In [1]: import numpy as np

In [2]: import numpy.linalg as la

In [3]: np.set_printoptions(suppress=True, linewidth=100)

In [4]: rnd = lambda a: np.round(a, 3) + 0

In [5]: data = np.load("data.npy")

In [6]: data
Out[6]: 
array([[ 1, -2,  4],
       [ 1, -1,  1],
       [ 1,  0,  0],
       [ 1,  1,  1],
       [ 1,  2,  4]])

In [7]: P = data @ la.solve(data.T @ data, data.T)

In [8]: rnd(np.diag(P))
Out[8]: array([0.886, 0.371, 0.486, 0.371, 0.886])

In [9]: print(rnd(la.eigvalsh(P)))
[0. 0. 1. 1. 1.]

In [10]: x0 = np.array([0, 0, 3])

In [11]: y = data @ x0

In [12]: y
Out[12]: array([12,  3,  0,  3, 12])

In [13]: rnd(la.pinv(data) @ data)
Out[13]: 
array([[1., 0., 0.],
       [0., 1., 0.],
       [0., 0., 1.]])

In [14]: rng = np.random.default_rng(30134)

In [15]: y = y + 0.3 * rng.normal(size=5)

In [16]: print(rnd(y))
[12.05   2.648 -0.246  3.195 12.088]

In [17]: b, *_ = la.lstsq(data, y)

In [18]: print(b.round())
[-0.  0.  3.]

In [19]: A2 = np.c_[data[:, :1] @ np.array([[-2]]), np.array([-4, 2, 1, 4, 4])]

In [20]: A2
Out[20]: 
array([[-2, -4],
       [-2,  2],
       [-2,  1],
       [-2,  4],
       [-2,  4]])

In [21]: rnd(la.norm(A2 - data @ la.lstsq(data, A2)[0], axis=0))
Out[21]: array([0.   , 2.496])

In [22]: la.matrix_rank(np.c_[data, A2])
Out[22]: np.int64(4)

In [23]: la.matrix_rank(A2)
Out[23]: np.int64(2)

In [24]: A2 = data / la.norm(data, axis=1, keepdims=True)

In [25]: cov = A2 @ A2.T

In [26]: rnd(cov[2])
Out[26]: array([0.218, 0.577, 1.   , 0.577, 0.218])

In [27]: rnd(cov)
Out[27]: 
array([[1.   , 0.882, 0.218, 0.378, 0.619],
       [0.882, 1.   , 0.577, 0.333, 0.378],
       [0.218, 0.577, 1.   , 0.577, 0.218],
       [0.378, 0.333, 0.577, 1.   , 0.882],
       [0.619, 0.378, 0.218, 0.882, 1.   ]])

In [28]: rnd(np.degrees(np.arccos(np.clip(cov[2, 0], -1, 1))))
Out[28]: np.float64(77.396)

In [29]: rnd(la.norm(A2, axis=1))
Out[29]: array([1., 1., 1., 1., 1.])

In [30]: cent = np.array([[1, -1, -1, 2], [-2, -1, 0, 2], [0, 1, 2, 0], [-2, -2, -2, 1]])

In [31]: X = (rng.random((22, 4)) < 0.25) @ cent

In [32]: X
Out[32]: 
array([[ 0,  0,  0,  0],
       [-4, -3, -2,  3],
       [-2, -2, -2,  1],
       [ 0,  0,  0,  0],
       [ 0,  0,  0,  0],
       [-2, -2, -2,  1],
       [ 0,  0,  0,  0],
       [-2, -1,  0,  2],
       [ 0,  0,  0,  0],
       [ 1, -1, -1,  2],
       [ 1, -1, -1,  2],
       [ 1, -1, -1,  2],
       [ 1, -1, -1,  2],
       [-2,  0,  2,  2],
       [ 0,  0,  0,  0],
       [ 0,  0,  0,  0],
       [ 0,  0,  0,  0],
       [ 0,  0,  0,  0],
       [-2, -1,  0,  2],
       [ 1,  0,  1,  2],
       [ 0,  0,  0,  0],
       [ 0,  0,  0,  0]])

In [33]: cent = X[[13, 9]].astype(float)

In [34]: for _ in range(5):
    ...:     labels = la.norm(X[:, None] - cent, axis=-1).argmin(axis=1)
    ...:     cent = np.array([X[labels == j].mean(axis=0) for j in range(2)])
    ...: 

In [35]: print(labels)
[1 0 0 1 1 0 1 0 1 1 1 1 1 0 1 1 1 1 0 1 1 1]

In [36]: print(np.bincount(labels))
[ 6 16]

In [37]: rnd(cent)
Out[37]: 
array([[-2.333, -1.5  , -0.667,  1.833],
       [ 0.312, -0.25 , -0.188,  0.625]])
